% python3 -q
>>> import numpy as np
>>> from numpy import linalg as LA
>>> np.set_printoptions(precision=1, suppress=True, linewidth=160, legacy="1.25")
>>> def tidy(a):
...     return np.round(a, 1) + 0
... 
>>> mat = 0.2 ** np.abs(np.subtract.outer(np.arange(3), np.arange(3)))
>>> tidy(mat)
array([[1. , 0.2, 0. ],
       [0.2, 1. , 0.2],
       [0. , 0.2, 1. ]])
>>> ev, evecs = LA.eigvalsh(mat)
Traceback (most recent call last):
  File "<python-input-6>", line 1, in <module>
    ev, evecs = LA.eigvalsh(mat)
    ^^^^^^^^^
ValueError: too many values to unpack (expected 2)
>>> ev, evecs = LA.eigh(mat)
>>> tidy(LA.eigvalsh(mat + 3 * np.eye(3)))
array([3.7, 4. , 4.3])
>>> tidy(LA.svd(mat, compute_uv=False))
array([1.3, 1. , 0.7])
>>> tidy(ev)
array([0.7, 1. , 1.3])
>>> tidy(evecs.T @ mat @ evecs)
array([[0.7, 0. , 0. ],
       [0. , 1. , 0. ],
       [0. , 0. , 1.3]])
>>> np.unique(ev.round(6) + 0, return_counts=True)[1]
array([1, 1, 1])
>>> x0 = np.array([3, 2, 0])
>>> tidy(mat @ (2 * x0))
array([6.8, 5.2, 1. ])
>>> mat @ np.eye(3)[1]
array([0.2, 1. , 0.2])
>>> tidy(mat @ x0)
array([3.4, 2.6, 0.5])
>>> tidy(mat * x0)
array([[3. , 0.4, 0. ],
       [0.6, 2. , 0. ],
       [0.1, 0.4, 0. ]])
>>> tidy(np.einsum("ij,j->i", mat, x0))
array([3.4, 2.6, 0.5])
>>> tidy((mat * x0).sum(axis=1))
array([3.4, 2.6, 0.5])
>>> hat = np.triu(np.array([[2, -2, -2], [0, 2, 0], [-1, 2, -2]]), 1) + np.eye(3)
>>> M2 = hat @ mat @ LA.inv(hat)
>>> tidy(hat @ mat - mat @ hat)
array([[-0.5, -0.4, -0.4],
       [ 0. ,  0.4,  0.4],
       [ 0. ,  0.1,  0.1]])
>>> tidy(LA.det(M2))
0.9
>>> rng = np.random.default_rng(494630)
>>> M2 = mat + rng.integers(-2, 3, (3, 1)) @ rng.integers(-2, 3, (1, 3))
>>> tidy(M2)
array([[-1. , -1.8,  0. ],
       [-3.8, -3. ,  0.2],
       [-4. , -3.8,  1. ]])
>>> np.abs(M2 - mat).sum(axis=1)
array([4., 8., 8.])
>>> M2 - mat
array([[-2., -2.,  0.],
       [-4., -4.,  0.],
       [-4., -4.,  0.]])
>>> arr = np.loadtxt("mat.csv", delimiter=",")
>>> arr
array([[-2.,  4., -1., -2.],
       [ 4.,  2.,  4., -1.],
       [-1.,  4.,  6., -5.],
       [-2., -1., -5.,  4.]])
>>> Lm = LA.cholesky(mat)
>>> tidy(np.prod(np.diag(Lm)) ** 2), tidy(LA.det(mat))
(0.9, 0.9)
>>> LA.eigvalsh(mat).min() > 0
True
>>> tidy(np.diag(Lm) ** 2)
array([1., 1., 1.])
>>> ev, evecs = LA.eig(arr)
>>> tidy(arr @ evecs[:, 0] - ev[0] * evecs[:, 0])
array([0., 0., 0., 0.])
>>> tidy(ev)
array([11.9, -6. ,  2.9,  1.2])
>>> M2 = arr + rng.integers(-2, 3, (4, 3)) @ rng.integers(-2, 3, (3, 4))
>>> M2
array([[-5., 10.,  4., -2.],
       [ 4., -6.,  1., -3.],
       [ 1., -4.,  2., -7.],
       [-2.,  5., -9., 13.]])
>>> M2 - arr
array([[-3.,  6.,  5.,  0.],
       [ 0., -8., -3., -2.],
       [ 2., -8., -4., -2.],
       [ 0.,  6., -4.,  9.]])
>>> LA.matrix_rank(M2 - arr, tol=1e-8)
3
